$ python -q
>>> import numpy as np
>>> np.set_printoptions(precision=2, suppress=True, linewidth=200, legacy="1.25")
>>> def rnd(a):
...     return np.round(a, 2) + 0
... 
>>> arr = np.loadtxt("mat.csv", delimiter=",")
>>> print(arr)
[[5. 6. 9. 7.]
 [6. 5. 6. 9.]
 [9. 6. 5. 6.]
 [7. 9. 6. 5.]]
>>> rng = np.random.default_rng(359)
>>> z = rng.permutation(4)
>>> out = arr[:, z] * rng.choice([-1, 1], 4)
>>> print(out)
[[ 7.  5.  9. -6.]
 [ 9.  6.  6. -5.]
 [ 6.  9.  5. -6.]
 [ 5.  7.  6. -9.]]
>>> Uu, _, VT = np.linalg.svd(arr.T @ out)
>>> print(rnd(np.linalg.lstsq(arr, out)[0]))
[[ 0.  1.  0.  0.]
 [ 0.  0.  0. -1.]
 [ 0.  0.  1.  0.]
 [ 1.  0.  0.  0.]]
>>> print(rnd(Uu @ VT))
[[ 0.  1.  0.  0.]
 [ 0.  0.  0. -1.]
 [ 0.  0.  1.  0.]
 [ 1.  0.  0.  0.]]
>>> ev, evecs = np.linalg.eigh(arr)
>>> vec = np.array([-2, 1, -2, 2])
>>> print(rnd(np.linalg.eigvalsh(arr[1:, 1:])))
[-4.  -0.1 19.1]
>>> print(np.abs(arr).sum(axis=1).max(), rnd(np.abs(ev).max()))
27.0 26.51
>>> print(rnd(evecs * np.maximum(ev, 0) @ evecs.T))
[[7.17 6.24 7.   6.53]
 [6.24 6.85 5.96 7.  ]
 [7.   5.96 6.85 6.24]
 [6.53 7.   6.24 7.17]]
>>> th = np.radians(120)
>>> r_ = np.eye(4)
>>> r_[2, 2] = r_[0, 0] = np.cos(th)
>>> r_[2, 0], r_[0, 2] = -np.sin(th), np.sin(th)
>>> print(rnd(r_))
[[-0.5   0.    0.87  0.  ]
 [ 0.    1.    0.    0.  ]
 [-0.87  0.   -0.5   0.  ]
 [ 0.    0.    0.    1.  ]]
>>> out = arr @ r_.T
>>> print(rnd(np.linalg.svd(arr, compute_uv=False)), rnd(np.linalg.svd(out, compute_uv=False)))
[26.51  4.54  3.51  1.54] [26.51  4.54  3.51  1.54]
>>> print(rnd(out))
[[  5.29   6.    -8.83   7.  ]
 [  2.2    5.    -8.2    9.  ]
 [ -0.17   6.   -10.29   6.  ]
 [  1.7    9.    -9.06   5.  ]]
>>> print(rnd(np.linalg.det(r_)), rnd(np.trace(r_)))
1.0 1.0
>>> print(rnd(np.abs(out - arr).max(axis=0)))
[ 9.17  0.   17.83  0.  ]
>>> O, evecs = np.linalg.qr(out[:, :1])[0], np.linalg.qr(out[:, 1:])[0]
>>> sv = np.linalg.svd(O.T @ evecs, compute_uv=False)
>>> print(rnd(np.degrees(np.arccos(sv.clip(0, 1)))))
[35.3]
>>> vec = np.array([5, 1, 5, 7])
>>> y = arr @ vec
>>> print(y)
[125. 128. 118. 109.]
>>> print(rnd(np.linalg.solve(arr, 4 * y)))
[20.  4. 20. 28.]
>>> print(rnd(np.linalg.solve(arr, arr[:, 2])))
[0. 0. 1. 0.]
>>> print(rnd(np.linalg.solve(arr, y + arr[:, 0])))
[6. 1. 5. 7.]
>>> E = np.load("sample5.npy")
>>> print(E)
[[-6  3  0  3]
 [-4  0  2  2]
 [ 0  0  2  0]
 [-2  1  1  1]]
>>> th = np.radians(180)
>>> r_ = np.eye(4)
>>> r_[1, 1] = r_[3, 3] = np.cos(th)
>>> r_[1, 3], r_[3, 1] = -np.sin(th), np.sin(th)
>>> print(rnd(r_))
[[ 1.  0.  0.  0.]
 [ 0. -1.  0.  0.]
 [ 0.  0.  1.  0.]
 [ 0.  0.  0. -1.]]
>>> out = E @ r_.T
>>> print(np.allclose(E @ E.T, out @ out.T))
True
>>> Uu, sv, VT = np.linalg.svd(E, full_matrices=False)
>>> print(rnd(VT @ VT.T))
[[1. 0. 0. 0.]
 [0. 1. 0. 0.]
 [0. 0. 1. 0.]
 [0. 0. 0. 1.]]
>>> print(rnd(Uu.T @ E @ VT.T))
[[8.9  0.   0.   0.  ]
 [0.   2.9  0.   0.  ]
 [0.   0.   1.21 0.  ]
 [0.   0.   0.   0.  ]]
>>> print((sv > 1e-8).sum())
3
>>> print(rnd(sv))
[8.9  2.9  1.21 0.  ]
>>> print(np.allclose(Uu * sv @ VT, E))
True
>>> print(rnd(np.abs(VT[0])))
[0.84 0.31 0.15 0.42]
>>> print(rnd(np.cumsum(sv ** 2) / np.sum(sv ** 2)))
[0.89 0.98 1.   1.  ]
>>> print(np.abs(Uu[:, 0]).round(6).argmax())
0
>>> Uu, sv, VT = np.linalg.svd(E)
>>> print(rnd(sv))
[8.9  2.9  1.21 0.  ]
>>> out = Uu[:, :3] @ np.diag(sv[:3]) @ VT[:3]
>>> print(rnd(out))
[[-6.  3.  0.  3.]
 [-4.  0.  2.  2.]
 [ 0.  0.  2.  0.]
 [-2.  1.  1.  1.]]
>>> print(rnd(np.abs(E - out).max()))
0.0
>>> print(np.linalg.matrix_rank(E, rtol=0.05))
3
>>> print(np.linalg.matrix_rank(out))
3
>>> print(rnd(np.linalg.norm(E - out) / np.linalg.norm(E)))
0.0
>>> print(rnd(np.linalg.norm(arr[1], 1)), rnd(np.linalg.norm(arr[1], np.inf)))
26.0 9.0
>>> print(rnd(np.linalg.norm(arr) ** 2 / np.linalg.norm(arr, 2) ** 2))
1.05
>>> print(rnd(np.linalg.norm(arr, "nuc")))
36.1
>>> print(E.shape)
(4, 4)
>>> print(E.sum(axis=0))
[-12   4   5   6]
>>> E[4]
Traceback (most recent call last):
  File "<python-input-67>", line 1, in <module>
    E[4]
    ~^^^
IndexError: index 4 is out of bounds for axis 0 with size 4
>>> print(np.abs(E).max())
6
>>> print(np.diff(E, axis=0))
[[ 2 -3  2 -1]
 [ 4  0  0 -2]
 [-2  1 -1  1]]
>>> print(np.count_nonzero(E))
11
>>> C = np.array([[0.4, 1.5, 0.4], [-2.2, 1.7, -0.3]])
>>> X = np.array([[3, 3],
...     [3, 3],
...     [1, 0],
...     [0, 3],
...     [0, 3],
...     [1, 3],
...     [3, 1],
...     [3, 2],
...     [3, 1],
...     [1, 2],
...     [3, 3],
...     [0, 3]]) @ C + 0.02 * rng.normal(size=(12, 3))
>>> print(rnd(X))
[[-5.41  9.61  0.31]
 [-5.4   9.61  0.29]
 [ 0.42  1.48  0.41]
 [-6.6   5.12 -0.88]
 [-6.6   5.13 -0.88]
 [-6.18  6.62 -0.51]
 [-0.99  6.19  0.89]
 [-3.21  7.92  0.59]
 [-0.99  6.23  0.9 ]
 [-4.    4.9  -0.23]
 [-5.36  9.62  0.33]
 [-6.59  5.1  -0.88]]
>>> cen = (X - X.mean(axis=0)) / X.std(axis=0)
>>> print(np.argwhere(np.abs(cen) > 2))
[[2 1]]
>>> b = np.linalg.lstsq(np.delete(cen, 0, axis=1), cen[:, 0])[0]
>>> print(rnd(1 - np.var(cen[:, 0] - np.delete(cen, 0, axis=1) @ b)))
1.0
>>> mat = np.array([[2, 0, 2, 0, 2, 0],
...     [-2, 2, -2, 2, -2, 2],
...     [2, 1, 2, 1, 2, 1],
...     [2, 0, 2, 0, 2, 0],
...     [-2, 2, -2, 2, -2, 2],
...     [2, 1, 2, 1, 2, 1]])
>>> print(mat)
[[ 2  0  2  0  2  0]
 [-2  2 -2  2 -2  2]
 [ 2  1  2  1  2  1]
 [ 2  0  2  0  2  0]
 [-2  2 -2  2 -2  2]
 [ 2  1  2  1  2  1]]
>>> print(rnd(np.sort(np.abs(np.linalg.eigvals(mat)))))
[0. 0. 0. 0. 0. 5.]
>>> print(rnd(np.linalg.det(mat)))
0.0
>>> print(mat @ mat)
[[4 6 4 6 4 6]
 [0 0 0 0 0 0]
 [6 9 6 9 6 9]
 [4 6 4 6 4 6]
 [0 0 0 0 0 0]
 [6 9 6 9 6 9]]
>>> print(rnd(np.trace(np.linalg.pinv(mat) @ mat)))
2.0
>>> print(np.unique(mat.round(6), axis=0).shape)
(3, 6)
>>> print(np.abs(np.diag(np.linalg.qr(mat)[1])) > 1e-9)
[ True  True False False False False]
>>> print(np.allclose(mat[:-1].T @ np.linalg.lstsq(mat[:-1].T, mat[-1])[0], mat[-1]))
True
